% python3 -q
>>> import numpy as np
>>> np.set_printoptions(precision=2, suppress=True, linewidth=100)
>>> M = np.load("layer19.npy")
>>> M
array([[ 0,  3,  1],
       [-3,  0,  1],
       [-1, -1,  0]])
>>> # skew, so no eigenvalue has a real part
>>> U, sigma, VT = np.linalg.svd(M)
>>> evecs = VT[:(sigma > 1e-8).sum()]
>>> rng = np.random.default_rng(8094)
>>> x0 = M[0] + 2 * M[2] + rng.integers(2) * np.eye(3)[2]
>>> x0
array([-2.,  1.,  1.])
>>> evecs.T @ evecs
array([[ 0.91,  0.09, -0.27],
       [ 0.09,  0.91,  0.27],
       [-0.27,  0.27,  0.18]])
>>> np.allclose(evecs.T @ evecs @ x0, x0)
True
>>> np.diag(evecs.T @ evecs)
array([0.91, 0.91, 0.18])
>>> np.abs(np.diag(np.linalg.qr(M)[1])) > 1e-9
array([ True,  True, False])
>>> np.allclose(M[:-1].T @ np.linalg.lstsq(M[:-1].T, M[-1])[0], M[-1])
True
>>> round(np.trace(np.linalg.pinv(M) @ M), 2)
np.float64(2.0)
>>> P = np.triu(np.array([[3, 2, 2], [3, 1, 2], [2, 2, 0]]), 1) + np.eye(3)
>>> B = P @ M @ np.linalg.inv(P)
>>> np.round(np.poly(B), 2) + 0
array([ 1.,  0., 11.,  0.])
>>> np.linalg.matrix_rank(B)
np.int64(2)
>>> feats = np.array([[1.1, 1.0, 2.0, 0.0],
...     [0.0, 0.1, 0.0, 2.0],
...     [1.0, 0.0, 2.1, 2.0],
...     [1.0, 1.0, 2.0, 0.1]])
>>> feats
array([[1.1, 1. , 2. , 0. ],
       [0. , 0.1, 0. , 2. ],
       [1. , 0. , 2.1, 2. ],
       [1. , 1. , 2. , 0.1]])
>>> U, sigma, VT = np.linalg.svd(feats)
>>> sigma
array([4.36, 2.48, 0.67, 0.06])
>>> np.argmax(sigma[:-1] / (sigma[1:] + 1e-6)) + 1
np.int64(3)
>>> B = U[:, :3] @ np.diag(sigma[:3]) @ VT[:3]
>>> round(np.linalg.norm(feats - B) / np.linalg.norm(feats), 2)
np.float64(0.01)
>>> round(np.abs(feats - B).max(), 2)
np.float64(0.04)
>>> np.linalg.matrix_rank(B)
np.int64(3)
>>> x0 = np.array([-3, -4, 0, 1])
>>> y = feats @ x0
>>> y
array([-7.3,  1.6, -1. , -6.9])
>>> np.round(np.linalg.solve(feats, y), 2) + 0
array([-3., -4.,  0.,  1.])
>>> np.linalg.solve(feats, y + feats[:, 2])
array([-3., -4.,  1.,  1.])
>>> np.round(np.linalg.solve(feats, -3 * y), 2) + 0
array([ 9., 12.,  0., -3.])
>>> np.round(np.linalg.solve(feats, feats[:, 1]), 2) + 0
array([0., 1., 0., 0.])
>>> f = np.array([2, 2, -2, 1])
>>> B = feats + np.outer(f, np.eye(4)[1])
>>> B
array([[ 1.1,  3. ,  2. ,  0. ],
       [ 0. ,  2.1,  0. ,  2. ],
       [ 1. , -2. ,  2.1,  2. ],
       [ 1. ,  2. ,  2. ,  0.1]])
>>> round(np.linalg.det(B) / np.linalg.det(feats), 2), round(float(1 + np.linalg.solve(feats, f)[1]), 2)
(np.float64(4.85), 4.85)
>>> np.linalg.matrix_rank(np.linalg.inv(B) - np.linalg.inv(feats), tol=1e-8)
np.int64(1)
>>> mat = np.loadtxt("x.csv", delimiter=",")
>>> mat
array([[ 1.07,  0.02, -0.98],
       [ 0.92,  0.  , -1.04],
       [ 0.99,  0.04, -1.05],
       [ 1.1 ,  0.19, -1.14],
       [ 0.85,  0.07, -0.92],
       [ 0.96,  0.06, -1.19],
       [ 0.86,  0.16, -1.06],
       [ 0.82,  0.03, -1.08],
       [ 1.1 , -0.06, -1.01],
       [ 0.96,  0.07, -1.03],
       [ 0.99,  0.04, -0.88],
       [ 0.73, -0.02, -0.89],
       [ 0.96,  0.16, -1.12],
       [ 1.01, -1.67,  3.01],
       [ 0.98, -2.03,  3.02],
       [ 1.03, -2.08,  3.1 ],
       [ 0.97, -1.97,  3.  ],
       [ 0.96, -2.  ,  3.06],
       [ 1.14, -1.94,  2.89],
       [ 1.01, -2.06,  2.8 ],
       [ 0.94, -1.84,  3.02],
       [ 1.  , -1.99,  3.01],
       [ 1.  , -2.02,  2.78],
       [ 0.97, -1.99,  3.17],
       [ 1.2 , -2.05,  3.04],
       [ 1.04, -2.01,  2.88]])
>>> P = mat @ np.linalg.solve(mat.T @ mat, mat.T)
>>> P @ mat[:, 0]
array([1.07, 0.92, 0.99, 1.1 , 0.85, 0.96, 0.86, 0.82, 1.1 , 0.96, 0.99, 0.73, 0.96, 1.01, 0.98,
       1.03, 0.97, 0.96, 1.14, 1.01, 0.94, 1.  , 1.  , 0.97, 1.2 , 1.04])
>>> np.diag(P)
array([0.1 , 0.1 , 0.08, 0.18, 0.06, 0.11, 0.07, 0.12, 0.1 , 0.08, 0.1 , 0.1 , 0.1 , 0.44, 0.09,
       0.09, 0.08, 0.08, 0.09, 0.2 , 0.12, 0.08, 0.17, 0.09, 0.09, 0.1 ])
>>> np.allclose(P @ P, P)
True
>>> np.round(np.trace(P), 2)
np.float64(3.0)
>>> C2 = mat.T @ mat
>>> np.allclose(C2, C2.T)
True
>>> np.linalg.eigvalsh(C2)[::-1]
array([185.28,  20.51,   0.18])
>>> (mat @ mat.T).shape
(26, 26)
>>> np.linalg.matrix_rank(C2)
np.int64(3)
>>> round(np.linalg.norm(mat, 2), 2)
np.float64(13.61)
>>> round(np.linalg.norm(mat) ** 2 / np.linalg.norm(mat, 2) ** 2, 2)
np.float64(1.11)
>>> round(np.linalg.norm(mat[22], 1), 2), np.round(np.linalg.norm(mat[22], np.inf), 2)
(np.float64(5.8), np.float64(2.78))
